$ ipython --no-banner

In [1]: import numpy as np

In [2]: from numpy import linalg as LA

In [3]: np.set_printoptions(precision=1, suppress=True, linewidth=200, legacy="1.25")

In [4]: rd = lambda a: np.round(a, 1) + 0

In [5]: mat = np.array([[3, 0, 2], [4, 12, 0], [1, 0, 12]])

In [6]: def softmax(z):
   ...:     e = np.exp(z - z.max(axis=-1, keepdims=True))
   ...:     return e / e.sum(axis=-1, keepdims=True)
   ...: 

In [7]: softmax(mat).sum(axis=1)
Out[7]: array([1., 1., 1.])

In [8]: rd(softmax(10 * mat[0]))
Out[8]: array([1., 0., 0.])

In [9]: rd(softmax(mat[0] + -2))
Out[9]: array([0.7, 0. , 0.3])

In [10]: att = mat @ mat.T / np.sqrt(3)

In [11]: rd(softmax(att)[0] @ mat)
Out[11]: array([ 1.,  0., 12.])

In [12]: rd(softmax(att))
Out[12]: 
array([[0., 0., 1.],
       [0., 1., 0.],
       [0., 0., 1.]])

In [13]: softmax(att).round(6).argmax(axis=1)
Out[13]: array([2, 1, 2])

In [14]: rd(softmax(att + np.triu(np.full(att.shape, -np.inf), 1)))
Out[14]: 
array([[1., 0., 0.],
       [0., 1., 0.],
       [0., 0., 1.]])

In [15]: u = np.array([0, 1, 0])

In [16]: A2 = mat + np.outer(u, np.eye(3)[2])

In [17]: rd(LA.det(A2) / LA.det(mat)), rd(1 + LA.solve(mat, u)[2])
Out[17]: (1.0, 1.0)

In [18]: ang = np.radians(90)

In [19]: R = np.eye(3)

In [20]: R[2, 2] = R[0, 0] = np.cos(ang)

In [21]: R[2, 0], R[0, 2] = -np.sin(ang), np.sin(ang)

In [22]: rd(R)
Out[22]: 
array([[ 0.,  0.,  1.],
       [ 0.,  1.,  0.],
       [-1.,  0.,  0.]])

In [23]: A2 = mat @ R.T

In [24]: rd(LA.det(R)), np.trace(R)
Out[24]: (1.0, 1.0)

In [25]: np.allclose(mat @ mat.T, A2 @ A2.T)
Out[25]: True

In [26]: np.allclose(LA.norm(mat, axis=1), LA.norm(A2, axis=1))
Out[26]: True

In [27]: x = np.array([-1, -3, -3])

In [28]: y = mat @ x

In [29]: c, lr = np.zeros(3), 1 / LA.norm(mat, 2) ** 2

In [30]: for i in range(4):
    ...:     c -= lr * mat.T @ (mat @ c - y)
    ...:     if i % 1 == 0: print(i, round(LA.norm(mat @ c - y), 1))
    ...: 
0 2.0
1 1.0
2 0.9
3 0.9

In [31]: rd(LA.cond(mat))
Out[31]: 4.9

In [32]: x = np.array([1, 0, -1])

In [33]: mat @ (2 * x)
Out[33]: array([  2,   8, -22])

In [34]: np.sign((mat @ x).round(6))
Out[34]: array([ 1,  1, -1])

In [35]: feats = np.load("dump.npy")

In [36]: feats
Out[36]: 
array([[ 0,  1, -1, -2,  0],
       [ 0,  0, -1, -1, -2],
       [ 0,  0,  0,  1,  1],
       [ 0,  0,  0,  0,  1],
       [ 0,  0,  0,  0,  0]])

In [37]: rd(LA.det(feats))
Out[37]: 0.0

In [38]: np.trace(feats)
Out[38]: 0

In [39]: (feats + feats.T) / 2
Out[39]: 
array([[ 0. ,  0.5, -0.5, -1. ,  0. ],
       [ 0.5,  0. , -0.5, -0.5, -1. ],
       [-0.5, -0.5,  0. ,  0.5,  0.5],
       [-1. , -0.5,  0.5,  0. ,  0.5],
       [ 0. , -1. ,  0.5,  0.5,  0. ]])

In [40]: rd(np.sort(np.abs(LA.eigvals(feats))))
Out[40]: array([0., 0., 0., 0., 0.])

In [41]: rk = LA.matrix_rank(feats)

In [42]: rk
Out[42]: 4

In [43]: N = LA.svd(feats)[2][rk:].T

In [44]: [int(LA.matrix_rank(feats[:i])) for i in range(1, len(feats) + 1)]
Out[44]: [1, 2, 3, 4, 4]

In [45]: N.shape
Out[45]: (5, 1)

In [46]: F = np.loadtxt("test4.csv", delimiter=",")

In [47]: F
Out[47]: 
array([[-0.8, -0.1,  1.5,  0.4, 10. ],
       [ 1.1, -0.1,  1.3, -0.4, -8. ],
       [-0.1, -1.7,  0.2,  0.4,  8. ],
       [-2.9,  0. ,  0.9, -0.3, -2. ],
       [ 2.2,  0.1,  1.8,  0.1, 15. ]])

In [48]: # column 4 is much longer than the rest

In [49]: hat = np.triu(np.array([[2, 2, 0, 0, 0],
    ...:     [2, 1, 1, 2, 2],
    ...:     [1, 2, 2, 1, 0],
    ...:     [0, 2, 0, 2, 2],
    ...:     [2, 0, 0, 0, 1]]), 1) + np.eye(5)

In [50]: A2 = hat @ F @ LA.inv(hat)

In [51]: rd(np.trace(A2)), np.trace(F)
Out[51]: (14.0, 14.0)

In [52]: rd(np.poly(A2))
Out[52]: array([   1. ,  -14. ,  -47. , -113.1, -172.5,  -97.1])

In [53]: rd(hat @ F - F @ hat)
Out[53]: 
array([[  2.2,   1.4,   2.7,  -2.1, -16.6],
       [ -1.5,  -3.7,   5.7,  -1.1,  35. ],
       [ -2.9,   0.2,   2.6,   2.9,   0.6],
       [  4.4,   6. ,   3.6,  -0.7,  30.6],
       [  0. ,  -4.4,  -0.1,  -2. ,  -0.4]])

In [54]: LA.matrix_rank(A2)
Out[54]: 5

In [55]: A2 = np.array([[1, 0, 1, 1], [2, 0, 2, 0], [0, 2, 2, 1], [1, 1, 3, 3]])

In [56]: J = np.triu(A2)

In [57]: J
Out[57]: 
array([[1, 0, 1, 1],
       [0, 0, 2, 0],
       [0, 0, 2, 1],
       [0, 0, 0, 3]])

In [58]: rd(LA.norm(J) ** 2 / LA.norm(J, 2) ** 2)
Out[58]: 1.6

In [59]: rd(LA.norm(J, "nuc"))
Out[59]: 7.2

In [60]: rd(LA.norm(J, 2))
Out[60]: 3.6
